$ python -q
>>> import numpy as np
>>> np.set_printoptions(suppress=True, linewidth=120)
>>> feats = np.load("x.npy")
>>> feats
array([[4, 3, 4, 4, 4, 3],
       [2, 1, 2, 2, 2, 1],
       [2, 1, 2, 2, 2, 1],
       [4, 3, 4, 4, 4, 3],
       [2, 1, 2, 2, 2, 1],
       [3, 2, 3, 3, 3, 2],
       [3, 2, 3, 3, 3, 2],
       [3, 2, 3, 3, 3, 2]])
>>> # columns 0 and 2 are equal
>>> left, sigma, VT = np.linalg.svd(feats)
>>> sigma.round(1) + 0
array([18.7,  0.9,  0. ,  0. ,  0. ,  0. ])
>>> np.argmax(sigma[:-1] / (sigma[1:] + 1e-6)) + 1
np.int64(2)
>>> out = left[:, :2] @ np.diag(sigma[:2]) @ VT[:2]
>>> np.linalg.matrix_rank(feats, rtol=0.05)
np.int64(2)
>>> np.round(np.abs(feats - out).max(), 1)
np.float64(0.0)
>>> np.round(np.linalg.norm(feats - out, 2), 1), round(float(sigma[2]), 1)
(np.float64(0.0), 0.0)
>>> out.round(1)
array([[4., 3., 4., 4., 4., 3.],
       [2., 1., 2., 2., 2., 1.],
       [2., 1., 2., 2., 2., 1.],
       [4., 3., 4., 4., 4., 3.],
       [2., 1., 2., 2., 2., 1.],
       [3., 2., 3., 3., 3., 2.],
       [3., 2., 3., 3., 3., 2.],
       [3., 2., 3., 3., 3., 2.]])
>>> mat = np.load("mat.npy")
>>> mat
array([[-2,  2, -2, -1,  2,  1,  0, -1, -2],
       [-2,  2, -2, -1,  2,  1,  0, -1, -2],
       [-6,  6, -6, -3,  6,  3,  0, -3, -6],
       [ 2, -2,  2,  1, -2, -1,  0,  1,  2],
       [ 4, -4,  4,  2, -4, -2,  0,  2,  4],
       [ 0,  0,  0,  0,  0,  0,  0,  0,  0],
       [ 4, -4,  4,  2, -4, -2,  0,  2,  4],
       [-2,  2, -2, -1,  2,  1,  0, -1, -2],
       [-2,  2, -2, -1,  2,  1,  0, -1, -2],
       [ 4, -4,  4,  2, -4, -2,  0,  2,  4]])
>>> np.unique(mat.round(6), axis=0).shape
(5, 9)
>>> np.allclose(mat[:-1].T @ np.linalg.lstsq(mat[:-1].T, mat[-1])[0], mat[-1])
True
>>> np.abs(np.diag(np.linalg.qr(mat)[1])) > 1e-9
array([ True, False, False, False, False, False, False, False, False])
>>> np.round(np.trace(np.linalg.pinv(mat) @ mat), 1)
np.float64(1.0)
>>> np.linalg.lstsq(mat[:-1].T, mat[-1])[2]
np.int32(1)
>>> A = np.load("run4.npy")
>>> A
array([[ 0, -2,  1, -1, -3,  3, -2],
       [ 3,  3,  0,  3, -2,  1, -3],
       [ 1, -3, -2,  1, -1,  1, -2],
       [ 2,  2,  3,  1,  0, -3, -3],
       [ 1,  1,  2,  2,  2,  3,  2],
       [ 1,  1,  2,  2,  2,  3,  2]])
>>> left, sigma, VT = np.linalg.svd(A, full_matrices=False)
>>> (sigma > 1e-8).sum()
np.int64(5)
>>> np.round(sigma / sigma[0], 1) + 0
array([1. , 1. , 0.8, 0.5, 0.3, 0. ])
>>> np.round(np.cumsum(sigma ** 2) / np.sum(sigma ** 2), 1)
array([0.3, 0.7, 0.9, 1. , 1. , 1. ])
>>> E = np.loadtxt("arr.csv", delimiter=",")
>>> E.round(1) + 0
array([[ -2.6,  -1.2,  11.8,   8.3,  -6.6,   6.5, -14.5,   8.3],
       [  1.5,   1.6,  -2.9,  -5.7,   1.8,  -6.1,  -4.1,  -3.5],
       [  5.3,   1.5,  -0.2,   2.9,   1.4,  -1.5,   5.3,  -8.9],
       [ -1. ,   1.4,  -3.2,  -9.6,   1.3,  -7.7, -10.6,   0.7],
       [  2.7,   1.4,  -1.2,  -2. ,   1.3,  -3.9,  -1.2,  -4.9],
       [  2.9,   0.9,   2.2,   2.7,  -0.4,  -0.4,  -0.9,  -4. ],
       [  4.9,   2.5,  -6.8,  -6.6,   4.6,  -8.4,   4.3, -10.4],
       [  3.3,   1.8,  -3.2,  -3.8,   2.4,  -5.5,   0.3,  -6.6],
       [  0.7,   0.6,   2.4,   0.1,  -1.1,  -1.2,  -6.4,  -0.3],
       [ -0.8,   0.3,   3.6,  -0.2,  -2. ,  -0.8,  -9.9,   2.5],
       [  0.9,   0.9,   0.9,  -1.6,  -0.2,  -2.6,  -5.7,  -1.2],
       [ -0.4,   0.2,   4.7,   1.8,  -2.5,   0.6,  -8.9,   2.2],
       [  1.7,   0.7,   2.5,   1.6,  -0.8,  -0.7,  -3.7,  -2.1],
       [  0. ,   0.6,   2.7,  -0.5,  -1.3,  -1.3,  -8. ,   0.9],
       [ 12. ,   3.5,  -9.1,  -0.1,   7.5,  -7.1,  22. , -23. ],
       [ -0.6,   0.3,   3.8,   0.2,  -2. ,  -0.5,  -9.6,   2.3],
       [ -1.3,   1.2,  -1.9,  -8.3,   0.6,  -6.6, -11.3,   1.6],
       [  0.8,   1.1,  -0.3,  -3.4,   0.4,  -4. ,  -6.1,  -1.4],
       [  1.4,   0.5,   3.5,   2.6,  -1.4,   0.2,  -4.4,  -1.2],
       [  4. ,   1.6,  -1.7,  -1. ,   1.9,  -3.7,   2. ,  -7.2],
       [  3.5,   1.3,   0. ,   0.7,   0.8,  -2.2,   0.7,  -5.8],
       [  5. ,   2.6,  -6.8,  -6.4,   4.7,  -8.3,   4.5, -10.6],
       [  0.8,   1.1,  -0.1,  -3.1,   0.3,  -3.7,  -6. ,  -1.4],
       [  3.4,   0.7,   3.3,   4.9,  -0.8,   1. ,   0.5,  -4.6],
       [  4.7,   1.1,   1.7,   4.6,   0.3,   0.1,   3.7,  -7.2],
       [  4.2,   3.1, -10.4, -12.2,   6.2, -12.3,   2.5, -10.5],
       [ -2.9,  -0.7,   8.5,   3.5,  -5. ,   3.1, -15.3,   7.7],
       [  2.7,   1.5,  -1.6,  -2.6,   1.5,  -4.3,  -1.4,  -5. ],
       [ -1. ,  -0.7,   9.6,   7.5,  -5.1,   5.1, -10.5,   4.9],
       [ -2.9,  -0.5,   7.4,   2.1,  -4.4,   2. , -15.2,   7.2],
       [  5. ,   0.5,   5.2,   9.6,  -1.4,   3.7,   4.4,  -6.5],
       [  6.7,   3. ,  -8.9,  -6.9,   6.1,  -9.5,   8.9, -14.2],
       [  0.2,   1.3,  -1.5,  -5.6,   0.8,  -5.3,  -7.4,  -0.9],
       [  3.7,   0.9,   2.5,   4.3,  -0.4,   0.4,   1.2,  -5.3],
       [ -2.1,  -0.7,   9.2,   5.6,  -5.1,   4.2, -13.2,   6.5],
       [  4.1,   0.9,   2.9,   5.4,  -0.4,   1. ,   2.3,  -5.9],
       [  0.5,   0.2,   5.3,   3.7,  -2.5,   1.5,  -6.8,   0.9],
       [  0.4,   0.8,   1.4,  -1.5,  -0.6,  -2.4,  -6.9,  -0.2],
       [  1.9,   0.6,   3.5,   3.3,  -1.3,   0.5,  -3.1,  -2.1]])
>>> ang = np.radians(72)
>>> R = np.eye(8)
>>> R[1, 1] = R[6, 6] = np.cos(ang)
>>> R[1, 6], R[6, 1] = -np.sin(ang), np.sin(ang)
>>> R.round(1)
array([[ 1. ,  0. ,  0. ,  0. ,  0. ,  0. ,  0. ,  0. ],
       [ 0. ,  0.3,  0. ,  0. ,  0. ,  0. , -1. ,  0. ],
       [ 0. ,  0. ,  1. ,  0. ,  0. ,  0. ,  0. ,  0. ],
       [ 0. ,  0. ,  0. ,  1. ,  0. ,  0. ,  0. ,  0. ],
       [ 0. ,  0. ,  0. ,  0. ,  1. ,  0. ,  0. ,  0. ],
       [ 0. ,  0. ,  0. ,  0. ,  0. ,  1. ,  0. ,  0. ],
       [ 0. ,  1. ,  0. ,  0. ,  0. ,  0. ,  0.3,  0. ],
       [ 0. ,  0. ,  0. ,  0. ,  0. ,  0. ,  0. ,  1. ]])
>>> out = E @ R.T
>>> np.round(np.abs(out - E).max(axis=0), 1)
array([ 0. , 23.3,  0. ,  0. ,  0. ,  0. , 11.8,  0. ])
>>> np.allclose(np.linalg.norm(E, axis=1), np.linalg.norm(out, axis=1))
True
>>> np.round(np.linalg.det(R), 1), np.round(np.trace(R), 1)
(np.float64(1.0), np.float64(6.6))
>>> m1 = np.load("block8.npy")
>>> m1
array([[45, 24, 38, 30],
       [24, 24, 30, 16],
       [38, 30, 50, 39],
       [30, 16, 39, 45]])
>>> ang = np.radians(72)
>>> R = np.eye(4)
>>> R[1, 1] = R[3, 3] = np.cos(ang)
>>> R[1, 3], R[3, 1] = -np.sin(ang), np.sin(ang)
>>> R.round(1)
array([[ 1. ,  0. ,  0. ,  0. ],
       [ 0. ,  0.3,  0. , -1. ],
       [ 0. ,  0. ,  1. ,  0. ],
       [ 0. ,  1. ,  0. ,  0.3]])
>>> out = m1 @ R.T
>>> out.round(1)
array([[ 45. , -21.1,  38. ,  32.1],
       [ 24. ,  -7.8,  30. ,  27.8],
       [ 38. , -27.8,  50. ,  40.6],
       [ 30. , -37.9,  39. ,  29.1]])
>>> np.round(np.abs(out - m1).max(axis=0), 1)
array([ 0. , 57.8,  0. , 15.9])
>>> np.allclose(m1 @ m1.T, out @ out.T)
True
